$ python3 -q
>>> import numpy as np
>>> np.set_printoptions(precision=3, suppress=True, linewidth=140, sign=" ")
>>> E = np.load("block14.npy")
>>> print(E)
[[  0  -6   9   3  -9   9   0  -6]
 [  0   0   0   0   0   0   0   0]
 [  0   2  -3  -1   3  -3   0   2]
 [  0  -6   9   3  -9   9   0  -6]
 [  0  -8  12   4 -12  12   0  -8]
 [  0   8 -12  -4  12 -12   0   8]
 [  0  -8  12   4 -12  12   0  -8]
 [  0  -2   3   1  -3   3   0  -2]
 [  0   4  -6  -2   6  -6   0   4]]
>>> def softmax(z):
...     e = np.exp(z - z.max(axis=-1, keepdims=True))
...     return e / e.sum(axis=-1, keepdims=True)
... 
>>> print(np.round(softmax(E[4]), 3) + 0)
[ 0.   0.   0.5  0.   0.   0.5  0.   0. ]
>>> print(np.round(softmax(10 * E[4]), 3) + 0)
[ 0.   0.   0.5  0.   0.   0.5  0.   0. ]
>>> print(np.round(softmax(E[4] + -3), 3) + 0)
[ 0.   0.   0.5  0.   0.   0.5  0.   0. ]
>>> scores = E @ E.T / np.sqrt(8)
>>> print(softmax(scores).round(6).argmax(axis=1))
[ 4  0  5  4  4  5  4  4  5]
>>> print(np.round(softmax(scores), 3) + 0)
[[ 0.     0.     0.     0.     0.5    0.     0.5    0.     0.   ]
 [ 0.111  0.111  0.111  0.111  0.111  0.111  0.111  0.111  0.111]
 [ 0.     0.     0.     0.     0.     1.     0.     0.     0.   ]
 [ 0.     0.     0.     0.     0.5    0.     0.5    0.     0.   ]
 [ 0.     0.     0.     0.     0.5    0.     0.5    0.     0.   ]
 [ 0.     0.     0.     0.     0.     1.     0.     0.     0.   ]
 [ 0.     0.     0.     0.     0.5    0.     0.5    0.     0.   ]
 [ 0.     0.     0.     0.     0.5    0.     0.5    0.     0.   ]
 [ 0.     0.     0.     0.     0.     1.     0.     0.     0.   ]]
>>> u = np.array([2, -2])
>>> print(np.polyval(u, E[0]))
[ -2 -14  16   4 -20  16  -2 -14]
>>> print(np.convolve(E[0], u))
[  0 -12  30 -12 -24  36 -18 -12  12]
>>> print(np.cross(E[0, :3], E[5, :3]))
[ 0  0  0]
>>> rank = np.linalg.matrix_rank(E)
>>> print(rank)
1
>>> ns = np.linalg.svd(E)[2][rank:].T
>>> print([int(np.linalg.matrix_rank(E[:, :j + 1])) for j in range(8)])
[0, 1, 1, 1, 1, 1, 1, 1]
>>> print(np.linalg.matrix_rank(E.T @ E), np.linalg.matrix_rank(E @ E.T))
1 1
>>> print(np.argsort(-np.linalg.norm(E, axis=0).round(6), kind="stable")[:3])
[ 2  4  5]
>>> print(np.linalg.matrix_rank(E, rtol=0.1))
1
>>> print(np.linalg.cond(E) > 100)
True
>>> F = np.load("a.npy")
>>> print(F)
[[ 0  0  0  0  0  0  0  0  0  0]
 [ 0  0  0  0  0  0  0  0  0  0]
 [ 0  0  0  0  0  1  0  0  0  0]
 [ 0  1  0  0  0  0  0  0  0  0]
 [ 0  0  0  0  0  0  0  0  0  0]
 [ 0  0  2  0  0  0  0  0  0  0]
 [ 0  0  0  0  0  0  2  0  0  0]
 [ 0  0  0  0  0  0  0  0  2  0]
 [ 0  0  0  0  0  0  0  0  0  0]
 [ 0  0  0  1  0  0  0  0  0  0]]
>>> # column 4 repeats column 0
>>> print(F[:, 4] @ F[:, 8])
0
>>> print(np.linalg.norm(F, axis=0))
[ 0.  1.  2.  1.  0.  1.  2.  0.  2.  0.]
>>> print(np.linalg.pinv(F))
[[ 0.   0.   0.   0.   0.   0.   0.   0.   0.   0. ]
 [ 0.   0.   0.   1.   0.   0.   0.   0.   0.   0. ]
 [ 0.   0.   0.   0.   0.   0.5  0.   0.   0.   0. ]
 [ 0.   0.   0.   0.   0.   0.   0.   0.   0.   1. ]
 [ 0.   0.   0.   0.   0.   0.   0.   0.   0.   0. ]
 [ 0.   0.   1.   0.   0.   0.   0.   0.   0.   0. ]
 [ 0.   0.   0.   0.   0.   0.   0.5  0.   0.   0. ]
 [ 0.   0.   0.   0.   0.   0.   0.   0.   0.   0. ]
 [ 0.   0.   0.   0.   0.   0.   0.   0.5  0.   0. ]
 [ 0.   0.   0.   0.   0.   0.   0.   0.   0.   0. ]]
>>> print(np.flatnonzero(np.linalg.matrix_power((F != 0) + (F.T != 0) + np.eye(10), 10)[7]))
[ 7  8]
>>> print((np.linalg.matrix_power((F != 0) + (F.T != 0) + np.eye(10), 10) > 0).astype(int))
[[ 1  0  0  0  0  0  0  0  0  0]
 [ 0  1  0  1  0  0  0  0  0  1]
 [ 0  0  1  0  0  1  0  0  0  0]
 [ 0  1  0  1  0  0  0  0  0  1]
 [ 0  0  0  0  1  0  0  0  0  0]
 [ 0  0  1  0  0  1  0  0  0  0]
 [ 0  0  0  0  0  0  1  0  0  0]
 [ 0  0  0  0  0  0  0  1  1  0]
 [ 0  0  0  0  0  0  0  1  1  0]
 [ 0  1  0  1  0  0  0  0  0  1]]
>>> print(F @ F)
[[ 0  0  0  0  0  0  0  0  0  0]
 [ 0  0  0  0  0  0  0  0  0  0]
 [ 0  0  2  0  0  0  0  0  0  0]
 [ 0  0  0  0  0  0  0  0  0  0]
 [ 0  0  0  0  0  0  0  0  0  0]
 [ 0  0  0  0  0  2  0  0  0  0]
 [ 0  0  0  0  0  0  4  0  0  0]
 [ 0  0  0  0  0  0  0  0  0  0]
 [ 0  0  0  0  0  0  0  0  0  0]
 [ 0  1  0  0  0  0  0  0  0  0]]
>>> left, sig, vt = np.linalg.svd(F)
>>> print(sig)
[ 2.  2.  2.  1.  1.  1.  0.  0.  0.  0.]
>>> other = left[:, :6] @ np.diag(sig[:6]) @ vt[:6]
>>> print(np.round(np.linalg.norm(F - other, 2), 3), sig[6])
0.0 0.0
>>> print([round(float(x), 3) for x in np.linalg.svd(F, compute_uv=False)[:3]])
[2.0, 2.0, 2.0]
>>> print(np.linalg.matrix_rank(F, rtol=0.1))
6
>>> print(np.linalg.cond(F) > 100)
True
>>> print(round(float(np.linalg.norm(F, 2) / np.linalg.norm(F)), 3))
0.516
>>> left, sig, vt = np.linalg.svd(F)
>>> vecs = vt[:(sig > 1e-8).sum()]
>>> rng = np.random.default_rng(80)
>>> x0 = F[8] + -2 * F[3] + rng.integers(2) * np.eye(10)[6]
>>> print(x0)
[ 0. -2.  0.  0.  0.  0.  1.  0.  0.  0.]
>>> print(vecs.T @ vecs)
[[ 0.  0.  0.  0.  0.  0.  0.  0.  0.  0.]
 [ 0.  1.  0.  0.  0.  0.  0.  0.  0.  0.]
 [ 0.  0.  1.  0.  0.  0.  0.  0.  0.  0.]
 [ 0.  0.  0.  1.  0.  0.  0.  0.  0.  0.]
 [ 0.  0.  0.  0.  0.  0.  0.  0.  0.  0.]
 [ 0.  0.  0.  0.  0.  1.  0.  0.  0.  0.]
 [ 0.  0.  0.  0.  0.  0.  1.  0.  0.  0.]
 [ 0.  0.  0.  0.  0.  0.  0.  0.  0.  0.]
 [ 0.  0.  0.  0.  0.  0.  0.  0.  1.  0.]
 [ 0.  0.  0.  0.  0.  0.  0.  0.  0.  0.]]
>>> print(np.allclose(vecs.T @ vecs @ x0, x0))
True
>>> print(np.diag(vecs.T @ vecs))
[ 0.  1.  1.  1.  0.  1.  1.  0.  1.  0.]
>>> m1 = np.load("dump.npy")
>>> print(m1)
[[ 20  13   0   4]
 [ 20  13   0   4]
 [ 26  21   0   2]
 [  0   0  35  18]
 [  8   0   0   8]
 [ 32  29   0   0]
 [ 20  13   0   4]
 [ 14   5   0   6]
 [  0   0  19  14]
 [  0   0  35  18]
 [ 20  13   0   4]
 [ 32  29   0   0]
 [ 38  37   0   0]
 [  2   0   3  10]
 [  8   0   0   8]
 [  8   0   0   8]
 [ 38  37   0   0]
 [ 32  29   0   0]
 [ 32  29   0   0]
 [  0   0  35  18]
 [ 14   5   0   6]
 [  0   0  35  18]
 [ 38  37   0   0]
 [  8   0   0   8]
 [  0   0  19  14]
 [  2   0   3  10]
 [  0   0  19  14]
 [ 38  37   0   0]
 [ 38  37   0   0]
 [  2   0   3  10]
 [ 32  29   0   0]
 [ 38  37   0   0]
 [  2   0   3  10]
 [  0   0  35  18]
 [ 20  13   0   4]
 [  0   0  27  16]
 [ 38  37   0   0]
 [ 20  13   0   4]
 [ 38  37   0   0]
 [ 14   5   0   6]
 [  0   0  19  14]
 [ 38  37   0   0]]
>>> Z = m1[[37, 35]].astype(float)
>>> for _ in range(6):
...     z = np.linalg.norm(m1[:, None] - Z, axis=-1).argmin(axis=1)
...     Z = np.array([m1[z == j].mean(axis=0) for j in range(2)])
... 
>>> print(z)
[ 0  0  0  1  1  0  0  1  1  1  0  0  0  1  1  1  0  0  0  1  1  1  0  1  1  1  1  0  0  1  0  0  1  1  0  1  0  0  0  1  1  0]
>>> print(Z)
[[ 30.857  27.476   0.      1.238]
 [  3.905   0.714  13.81   12.   ]]
>>> x0 = np.array([1, 5, -2, -9])
>>> print(np.sign((Z @ x0).round(6)))
[ 1. -1.]
>>> print(Z @ x0)
[ 157.095 -128.143]
>>> data = np.load("case19.npy")
>>> print(data)
[[-0.91  -0.8    2.7   -0.6   -0.5    0.9   -1.2  ]
 [ 1.553  2.1   -0.2   -0.1    1.9   -1.5    0.1  ]
 [-0.886  0.7    0.4   -0.1    0.5    0.9    1.4  ]
 [-0.107 -2.    -0.7   -1.1    0.4    0.1   -0.1  ]
 [ 0.367  0.    -1.7    0.    -0.9   -0.4    0.1  ]
 [ 0.059  0.8    1.    -0.2   -0.6   -0.1    0.   ]
 [ 0.184  0.5   -0.2    1.2   -0.1   -0.2    1.2  ]
 [ 0.24   1.6    1.2    1.7   -0.4   -0.2   -0.7  ]
 [-0.881 -2.9    0.1   -1.8    1.4    0.8    0.1  ]
 [-1.243 -0.1    2.1    0.     1.1    1.3   -0.2  ]
 [ 0.042 -0.5   -0.5   -0.8    0.8   -0.1    2.4  ]
 [ 0.001 -0.3   -1.5   -2.     0.8    0.    -2.4  ]
 [-0.651 -1.9    1.2   -1.8   -0.9    0.7    0.7  ]
 [ 0.171 -0.6    0.9   -0.3   -1.1   -0.1    0.5  ]
 [-0.583 -0.4    2.5    0.6   -0.6    0.6    0.3  ]
 [-0.109 -2.3    0.4    1.6    2.     0.1    0.2  ]
 [-1.673 -0.8    0.2   -0.8    0.3    1.7   -1.1  ]
 [-0.479 -0.4   -0.7    0.8   -0.7    0.5   -1.6  ]
 [-0.449  0.3    0.8   -1.1    1.8    0.5    1.1  ]
 [ 0.37  -1.1   -0.8   -0.7   -1.1   -0.4   -0.2  ]
 [-0.824  0.8   -1.6   -0.1   -1.8    0.8    0.   ]
 [ 1.104 -0.3    1.2    1.    -0.1   -1.1    0.2  ]
 [ 0.149  1.2   -1.3   -0.6    1.6   -0.1    0.   ]
 [-0.397  0.2   -1.4   -0.6   -1.6    0.5    1.2  ]
 [-1.045  0.    -1.5    0.3   -0.8    1.    -0.3  ]
 [ 0.644  2.5    0.2   -1.6   -1.3   -0.6    0.   ]]
>>> left, sig, vt = np.linalg.svd(E)
>>> vecs = vt[:(sig > 1e-8).sum()]
>>> x0 = E[5] + 3 * E[6] + rng.integers(2) * np.eye(8)[1]
>>> print(x0)
[  0. -15.  24.   8. -24.  24.   0. -16.]
>>> print(np.linalg.matrix_rank(np.vstack([E, x0])))
2
>>> print(np.allclose(vecs.T @ vecs @ x0, x0))
False
>>> print(np.round(np.diag(vecs.T @ vecs), 3) + 0)
[ 0.     0.111  0.25   0.028  0.25   0.25   0.     0.111]
>>> cen = data - data.mean(axis=1)
Traceback (most recent call last):
  File "<python-input-66>", line 1, in <module>
    cen = data - data.mean(axis=1)
          ~~~~~^~~~~~~~~~~~~~~~~~~
ValueError: operands could not be broadcast together with shapes (26,7) (26,) 
>>> cen = data - data.mean(axis=0)
>>> left, sig, vt = np.linalg.svd(cen, full_matrices=False)
>>> print(np.round(cen.mean(axis=0), 3) + 0)
[ 0.  0.  0.  0.  0.  0.  0.]
>>> print(sig)
[ 7.336  6.461  5.757  4.85   4.623  4.04   0.138]
>>> print(np.abs(left[:, 0]).argmax())
8
>>> print(np.searchsorted(np.cumsum(sig ** 2) / (sig ** 2).sum(), 0.9) + 1)
5
>>> print(np.round(np.abs(vt[-1]), 3) + 0)
[ 0.708  0.011  0.006  0.004  0.     0.706  0.   ]
